$ ipython --no-banner

In [1]: import numpy as np

In [2]: from numpy import linalg as LA

In [3]: np.set_printoptions(suppress=True, linewidth=160)

In [4]: rnd = lambda a: np.round(a, 2) + 0

In [5]: A2 = np.array([[2, 3, 2], [0, 0, 2], [1, 1, 1]])

In [6]: cent = np.array([[3, 3], [0, -2]])

In [7]: X = np.block([[A2, np.array([[3, 3], [3, 0], [2, 2]])], [np.zeros((2, 3)), cent]])

In [8]: X
Out[8]: 
array([[ 2.,  3.,  2.,  3.,  3.],
       [ 0.,  0.,  2.,  3.,  0.],
       [ 1.,  1.,  1.,  2.,  2.],
       [ 0.,  0.,  0.,  3.,  3.],
       [ 0.,  0.,  0.,  0., -2.]])

In [9]: rnd(np.abs(LA.eigvals(X)).max())
Out[9]: np.float64(3.69)

In [10]: (X + X.T) / 2
Out[10]: 
array([[ 2. ,  1.5,  1.5,  1.5,  1.5],
       [ 1.5,  0. ,  1.5,  1.5,  0. ],
       [ 1.5,  1.5,  1. ,  1. ,  1. ],
       [ 1.5,  1.5,  1. ,  3. ,  1.5],
       [ 1.5,  0. ,  1. ,  1.5, -2. ]])

In [11]: rnd(LA.matrix_power(X, 4))
Out[11]: 
array([[ 88., 112., 148., 692., 402.],
       [ 22.,  28.,  38., 227., 157.],
       [ 41.,  52.,  69., 332., 196.],
       [  0.,   0.,   0.,  81.,  39.],
       [  0.,   0.,   0.,   0.,  16.]])

In [12]: np.trace(X)
Out[12]: np.float64(4.0)

In [13]: X.inv()
---------------------------------------------------------------------------
AttributeError                            Traceback (most recent call last)
Cell In[13], line 1
----> 1 X.inv()

AttributeError: 'numpy.ndarray' object has no attribute 'inv'

In [14]: rnd(LA.det(X))
Out[14]: np.float64(-12.0)

In [15]: LA.determinant(X)
---------------------------------------------------------------------------
AttributeError                            Traceback (most recent call last)
Cell In[15], line 1
----> 1 LA.determinant(X)

AttributeError: module 'numpy.linalg' has no attribute 'determinant'

In [16]: (X - X.T) / 2
Out[16]: 
array([[ 0. ,  1.5,  0.5,  1.5,  1.5],
       [-1.5,  0. ,  0.5,  1.5,  0. ],
       [-0.5, -0.5,  0. ,  1. ,  1. ],
       [-1.5, -1.5, -1. ,  0. ,  1.5],
       [-1.5,  0. , -1. , -1.5,  0. ]])

In [17]: W0 = np.load("sample9.npy")

In [18]: W0
Out[18]: 
array([[-0.3 ,  0.  ,  1.  ],
       [ 0.7 , -0.2 ,  1.1 ],
       [ 2.  ,  0.6 , -0.4 ],
       [-0.6 , -0.3 ,  0.1 ],
       [-0.6 , -0.8 , -0.8 ],
       [ 0.1 , -1.  ,  0.4 ],
       [-1.6 , -0.7 ,  0.6 ],
       [-0.8 , -0.1 ,  0.6 ],
       [ 0.16, -0.9 ,  0.58]])

In [19]: A2 = W0 / LA.norm(W0, axis=1)
---------------------------------------------------------------------------
ValueError                                Traceback (most recent call last)
Cell In[19], line 1
----> 1 A2 = W0 / LA.norm(W0, axis=1)

ValueError: operands could not be broadcast together with shapes (9,3) (9,) 

In [20]: A2 = W0 / LA.norm(W0, axis=1, keepdims=True)

In [21]: C2 = A2 @ A2.T

In [22]: rnd(LA.norm(A2, axis=1))
Out[22]: array([1., 1., 1., 1., 1., 1., 1., 1., 1.])

In [23]: rnd(C2[2])
Out[23]: array([-0.45,  0.3 ,  1.  , -0.98, -0.5 , -0.24, -0.98, -0.89, -0.2 ])

In [24]: (np.abs(C2) > 0.9).astype(int)
Out[24]: 
array([[1, 0, 0, 0, 0, 0, 0, 0, 0],
       [0, 1, 0, 0, 0, 0, 0, 0, 0],
       [0, 0, 1, 1, 0, 0, 1, 0, 0],
       [0, 0, 1, 1, 0, 0, 1, 0, 0],
       [0, 0, 0, 0, 1, 0, 0, 0, 0],
       [0, 0, 0, 0, 0, 1, 0, 0, 1],
       [0, 0, 1, 1, 0, 0, 1, 1, 0],
       [0, 0, 0, 0, 0, 0, 1, 1, 0],
       [0, 0, 0, 0, 0, 1, 0, 0, 1]])

In [25]: np.argwhere(np.triu(np.abs(C2) > 0.95, 1))
Out[25]: 
array([[2, 3],
       [2, 6],
       [3, 6],
       [5, 8]])

In [26]: w1 = np.array([[-1, 4, -2, -3, -1, 0], [4, 2, -2, -2, -1, -4], [2, 2, 4, 0, -4, -2]])

In [27]: b = np.array([-2, 0, -1, -1, -2, 3])

In [28]: hid = np.maximum(W0 @ w1 + b, 0)

In [29]: rnd((hid > 0).mean(axis=0))
Out[29]: array([0.11, 0.33, 0.78, 0.67, 0.11, 1.  ])

In [30]: (hid > 0).astype(int)
Out[30]: 
array([[1, 1, 1, 0, 0, 1],
       [0, 1, 1, 0, 0, 1],
       [0, 1, 0, 0, 0, 1],
       [0, 0, 1, 1, 0, 1],
       [0, 0, 0, 1, 1, 1],
       [0, 0, 1, 1, 0, 1],
       [0, 0, 1, 1, 0, 1],
       [0, 0, 1, 1, 0, 1],
       [0, 0, 1, 1, 0, 1]])

In [31]: cent = np.array([[0, 0], [3, 1], [3, 1], [3, 2], [2, 3], [3, 0]])

In [32]: w1 @ cent
Out[32]: 
array([[ -5,  -7],
       [-20,  -7],
       [  4,  -6]])

In [33]: (hid @ cent).round(6).argmax(axis=1)
Out[33]: array([0, 0, 0, 0, 0, 0, 0, 0, 0])

In [34]: theta = np.radians(45)

In [35]: r_ = np.eye(3)

In [36]: r_[2, 2] = r_[0, 0] = np.cos(theta)

In [37]: r_[2, 0], r_[0, 2] = -np.sin(theta), np.sin(theta)

In [38]: rnd(r_)
Out[38]: 
array([[ 0.71,  0.  ,  0.71],
       [ 0.  ,  1.  ,  0.  ],
       [-0.71,  0.  ,  0.71]])

In [39]: A2 = W0 @ r_.T

In [40]: rnd(A2)
Out[40]: 
array([[ 0.49,  0.  ,  0.92],
       [ 1.27, -0.2 ,  0.28],
       [ 1.13,  0.6 , -1.7 ],
       [-0.35, -0.3 ,  0.49],
       [-0.99, -0.8 , -0.14],
       [ 0.35, -1.  ,  0.21],
       [-0.71, -0.7 ,  1.56],
       [-0.14, -0.1 ,  0.99],
       [ 0.52, -0.9 ,  0.3 ]])

In [41]: rnd(LA.det(r_)), rnd(np.trace(r_))
Out[41]: (np.float64(1.0), np.float64(2.41))

In [42]: np.allclose(W0 @ W0.T, A2 @ A2.T)
Out[42]: True

In [43]: rnd(np.abs(A2 - W0).max(axis=0))
Out[43]: array([0.89, 0.  , 1.3 ])

In [44]: np.allclose(LA.norm(W0, axis=1), LA.norm(A2, axis=1))
Out[44]: True

In [45]: data = np.load("arr.npy")

In [46]: data
Out[46]: 
array([[ 2,  0, -4,  0],
       [ 2,  3, -4, -6],
       [ 4,  0, -6,  0],
       [ 4,  6, -6, -9]])

In [47]: rng = np.random.default_rng(64)

In [48]: z = rng.permutation(4)

In [49]: z
Out[49]: array([0, 3, 1, 2])

In [50]: A2 = data[z][:, z]

In [51]: np.trace(A2)
Out[51]: np.int64(-10)

In [52]: theta = np.radians(86)

In [53]: r_ = np.eye(4)

In [54]: r_[0, 0] = r_[3, 3] = np.cos(theta)

In [55]: r_[0, 3], r_[3, 0] = -np.sin(theta), np.sin(theta)

In [56]: rnd(r_)
Out[56]: 
array([[ 0.07,  0.  ,  0.  , -1.  ],
       [ 0.  ,  1.  ,  0.  ,  0.  ],
       [ 0.  ,  0.  ,  1.  ,  0.  ],
       [ 1.  ,  0.  ,  0.  ,  0.07]])

In [57]: A2 = data @ r_.T

In [58]: rnd(LA.det(r_)), rnd(np.trace(r_))
Out[58]: (np.float64(1.0), np.float64(2.14))

In [59]: r0 = np.array([-6, -6, -2, 0])

In [60]: A2 = data + np.outer(r0, np.eye(4)[1])

In [61]: A2
Out[61]: 
array([[ 2., -6., -4.,  0.],
       [ 2., -3., -4., -6.],
       [ 4., -2., -6.,  0.],
       [ 4.,  6., -6., -9.]])

In [62]: LA.matrix_rank(A2 - data)
Out[62]: np.int64(1)

In [63]: arr = np.tril(np.array([[-2, 0, -2], [0, 0, 0], [-2, 1, -1]]), -1) + np.eye(3, dtype=int)

In [64]: arr
Out[64]: 
array([[ 1,  0,  0],
       [ 0,  1,  0],
       [-2,  1,  1]])

In [65]: # triangular, det is the product of the diagonal

In [66]: Q = arr.astype(float).copy()

In [67]: for j in range(3):
    ...:     Q[:, j] -= Q[:, :j] @ (Q[:, :j].T @ Q[:, j])
    ...:     Q[:, j] /= LA.norm(Q[:, j])
    ...: 

In [68]: rnd(Q.T @ Q)
Out[68]: 
array([[1., 0., 0.],
       [0., 1., 0.],
       [0., 0., 1.]])

In [69]: rnd(Q.T @ arr)
Out[69]: 
array([[ 2.24, -0.89, -0.89],
       [ 0.  ,  1.1 ,  0.18],
       [ 0.  ,  0.  ,  0.41]])

In [70]: rnd(Q)
Out[70]: 
array([[ 0.45,  0.37,  0.82],
       [ 0.  ,  0.91, -0.41],
       [-0.89,  0.18,  0.41]])

In [71]: [int(LA.matrix_rank(LA.matrix_power(arr, p))) for p in range(1, 4)]
Out[71]: [3, 3, 3]

In [72]: LA.matrix_rank(arr - arr[0, 0] * np.eye(3))
Out[72]: np.int64(1)

In [73]: rnd(np.sort(LA.eigvals(arr)))
Out[73]: array([1., 1., 1.])

In [74]: Q, r_ = LA.qr(arr)

In [75]: rnd(np.abs(np.diag(r_)))
Out[75]: array([2.24, 1.1 , 0.41])

In [76]: A2 = np.c_[W0[:, :2] @ np.array([[0, 1], [2, 3]]), np.array([1, 2, 3, 3, 2, 3, 2, 1, 1])]

In [77]: rnd(A2)
Out[77]: 
array([[ 0.  , -0.3 ,  1.  ],
       [-0.4 ,  0.1 ,  2.  ],
       [ 1.2 ,  3.8 ,  3.  ],
       [-0.6 , -1.5 ,  3.  ],
       [-1.6 , -3.  ,  2.  ],
       [-2.  , -2.9 ,  3.  ],
       [-1.4 , -3.7 ,  2.  ],
       [-0.2 , -1.1 ,  1.  ],
       [-1.8 , -2.54,  1.  ]])

In [78]: rnd(LA.lstsq(W0, A2[:, 0])[0])
Out[78]: array([0., 2., 0.])

In [79]: M = np.array([[-5, 4, -5, 4, -5, 4],
    ...:     [0, -3, 0, -3, 0, -3],
    ...:     [-5, 1, -5, 1, -5, 1],
    ...:     [-5, 4, -5, 4, -5, 4],
    ...:     [0, -3, 0, -3, 0, -3],
    ...:     [-5, 1, -5, 1, -5, 1]])

In [80]: M
Out[80]: 
array([[-5,  4, -5,  4, -5,  4],
       [ 0, -3,  0, -3,  0, -3],
       [-5,  1, -5,  1, -5,  1],
       [-5,  4, -5,  4, -5,  4],
       [ 0, -3,  0, -3,  0, -3],
       [-5,  1, -5,  1, -5,  1]])

In [81]: (M + M.T) / 2
Out[81]: 
array([[-5. ,  2. , -5. , -0.5, -2.5, -0.5],
       [ 2. , -3. ,  0.5,  0.5, -1.5, -1. ],
       [-5. ,  0.5, -5. , -2. , -2.5, -2. ],
       [-0.5,  0.5, -2. ,  4. , -4. ,  2.5],
       [-2.5, -1.5, -2.5, -4. ,  0. , -4. ],
       [-0.5, -1. , -2. ,  2.5, -4. ,  1. ]])

In [82]: M @ M
Out[82]: 
array([[10, -2, 10, -2, 10, -2],
       [30, -6, 30, -6, 30, -6],
       [40, -8, 40, -8, 40, -8],
       [10, -2, 10, -2, 10, -2],
       [30, -6, 30, -6, 30, -6],
       [40, -8, 40, -8, 40, -8]])

In [83]: rnd(np.sort(np.abs(LA.eigvals(M))))
Out[83]: array([0., 0., 0., 0., 0., 8.])

In [84]: rnd(np.abs(LA.eigvals(M)).max())
Out[84]: np.float64(8.0)

In [85]: np.allclose(M, M.T)
Out[85]: False

In [86]: assert M == M.T
---------------------------------------------------------------------------
ValueError                                Traceback (most recent call last)
Cell In[86], line 1
----> 1 assert M == M.T

ValueError: The truth value of an array with more than one element is ambiguous. Use a.any() or a.all()

In [87]: rnd(LA.det(M))
Out[87]: np.float64(0.0)

In [88]: M.inv()
---------------------------------------------------------------------------
AttributeError                            Traceback (most recent call last)
Cell In[88], line 1
----> 1 M.inv()

AttributeError: 'numpy.ndarray' object has no attribute 'inv'

In [89]: x0 = np.array([2, 1, 2, -2, 1, 1])

In [90]: h = np.maximum(M @ x0, 0)

In [91]: h
Out[91]: array([0, 0, 0, 0, 0, 0])

In [92]: np.flatnonzero(h > 1e-9)
Out[92]: array([], dtype=int64)

In [93]: np.maximum(M @ (3 * x0), 0)
Out[93]: array([0, 0, 0, 0, 0, 0])

In [94]: r0 = np.array([0, 1, 0])

In [95]: np.array([np.convolve(row, r0, "same") for row in M])
Out[95]: 
array([[-5,  4, -5,  4, -5,  4],
       [ 0, -3,  0, -3,  0, -3],
       [-5,  1, -5,  1, -5,  1],
       [-5,  4, -5,  4, -5,  4],
       [ 0, -3,  0, -3,  0, -3],
       [-5,  1, -5,  1, -5,  1]])

In [96]: np.correlate(M[2], M[0], "full")
Out[96]: array([-20,  29, -45,  58, -70,  87, -55,  58, -30,  29,  -5])

In [97]: np.cross(M[2, :3], M[0, :3])
Out[97]: array([ 15,   0, -15])

In [98]: m1 = np.array([[1, 1, 2, 1, 1, 0, 0],
    ...:     [1, 1, 2, 1, 1, 0, 0],
    ...:     [2, 2, 4, 2, 2, 0, 0],
    ...:     [1, 1, 2, 1, 1, 0, 0],
    ...:     [1, 1, 2, 1, 1, 0, 0],
    ...:     [0, 0, 0, 0, 0, 0, 0],
    ...:     [0, 0, 0, 0, 0, 0, 0]])

In [99]: ev, V = LA.eigh(m1)

In [100]: x0 = np.array([-1, 0, 1, 1, 2, 0, -1])

In [101]: x0 @ m1 @ x0
Out[101]: np.int64(16)

In [102]: rnd(V * np.maximum(ev, 0) @ V.T)
Out[102]: 
array([[1., 1., 2., 1., 1., 0., 0.],
       [1., 1., 2., 1., 1., 0., 0.],
       [2., 2., 4., 2., 2., 0., 0.],
       [1., 1., 2., 1., 1., 0., 0.],
       [1., 1., 2., 1., 1., 0., 0.],
       [0., 0., 0., 0., 0., 0., 0.],
       [0., 0., 0., 0., 0., 0., 0.]])

In [103]: left, s, Vh = LA.svd(m1)

In [104]: np.argmax(s[:-1] / (s[1:] + 1e-6)) + 1
Out[104]: np.int64(1)

In [105]: rnd(s)
Out[105]: array([8., 0., 0., 0., 0., 0., 0.])

In [106]: A2 = left[:, :1] @ np.diag(s[:1]) @ Vh[:1]

In [107]: LA.matrix_rank(m1, rtol=0.05)
Out[107]: np.int64(1)

In [108]: rnd(np.abs(m1 - A2).max())
Out[108]: np.float64(0.0)

In [109]: LA.matrix_rank(A2)
Out[109]: np.int64(1)

In [110]: rnd(LA.norm(m1 - A2) / LA.norm(m1))
Out[110]: np.float64(0.0)

In [111]: LA.cond(m1) > 100
Out[111]: np.True_

In [112]: [round(float(x), 2) for x in LA.svd(m1, compute_uv=False)[:3]]
Out[112]: [8.0, 0.0, 0.0]

In [113]: np.unique(m1.round(6), axis=0).shape
Out[113]: (3, 7)

In [114]: np.allclose(m1[:-1].T @ LA.lstsq(m1[:-1].T, m1[-1])[0], m1[-1])
Out[114]: True

In [115]: LA.lstsq(m1[:-1].T, m1[-1])[2]
Out[115]: np.int32(1)

In [116]: ev, V = LA.eig(arr)

In [117]: arr @ V[:, 0] - ev[0] * V[:, 0]
Out[117]: array([0., 0., 0.])

In [118]: rnd(np.sort(LA.eigvals(arr @ arr)))
Out[118]: array([1., 1., 1.])

In [119]: ev
Out[119]: array([1., 1., 1.])

In [120]: K = np.load("m.npy")

In [121]: K
Out[121]: 
array([[29, 27, 23, 28, 31],
       [27, 30, 14, 24, 34],
       [23, 14, 30, 24, 18],
       [28, 24, 24, 32, 24],
       [31, 34, 18, 24, 42]])

In [122]: left, s, Vh = LA.svd(K)

In [123]: rnd(s)
Out[123]: array([132.88,  23.17,   6.94,   0.  ,   0.  ])

In [124]: np.argmax(s[:-1] / (s[1:] + 1e-6)) + 1
Out[124]: np.int64(3)

In [125]: A2 = left[:, :3] @ np.diag(s[:3]) @ Vh[:3]

In [126]: rnd(LA.norm(K - A2, 2)), rnd(s[3])
Out[126]: (np.float64(0.0), np.float64(0.0))

In [127]: rnd(A2)
Out[127]: 
array([[29., 27., 23., 28., 31.],
       [27., 30., 14., 24., 34.],
       [23., 14., 30., 24., 18.],
       [28., 24., 24., 32., 24.],
       [31., 34., 18., 24., 42.]])

In [128]: def softmax(z):
     ...:     e = np.exp(z - z.max(axis=-1, keepdims=True))
     ...:     return e / e.sum(axis=-1, keepdims=True)
     ...: 

In [129]: rnd(softmax(K).sum(axis=1))
Out[129]: array([1., 1., 1., 1., 1.])

In [130]: scores = K @ K.T / np.sqrt(5)

In [131]: rnd(softmax(scores))
Out[131]: 
array([[0., 0., 0., 0., 1.],
       [0., 0., 0., 0., 1.],
       [0., 0., 0., 0., 1.],
       [0., 0., 0., 0., 1.],
       [0., 0., 0., 0., 1.]])

In [132]: softmax(scores)[4] @ K
Out[132]: array([31., 34., 18., 24., 42.])

In [133]: T = np.stack([K, -1 * K, K[::-1]])

In [134]: rnd(LA.det(T))
Out[134]: array([0., 0., 0.])

In [135]: LA.matrix_rank(T.reshape(3, -1))
Out[135]: np.int64(2)

In [136]: T.sum(axis=0)
Out[136]: 
array([[31, 34, 18, 24, 42],
       [28, 24, 24, 32, 24],
       [23, 14, 30, 24, 18],
       [27, 30, 14, 24, 34],
       [29, 27, 23, 28, 31]])

In [137]: LA.matrix_rank(T)
Out[137]: array([3, 3, 3])
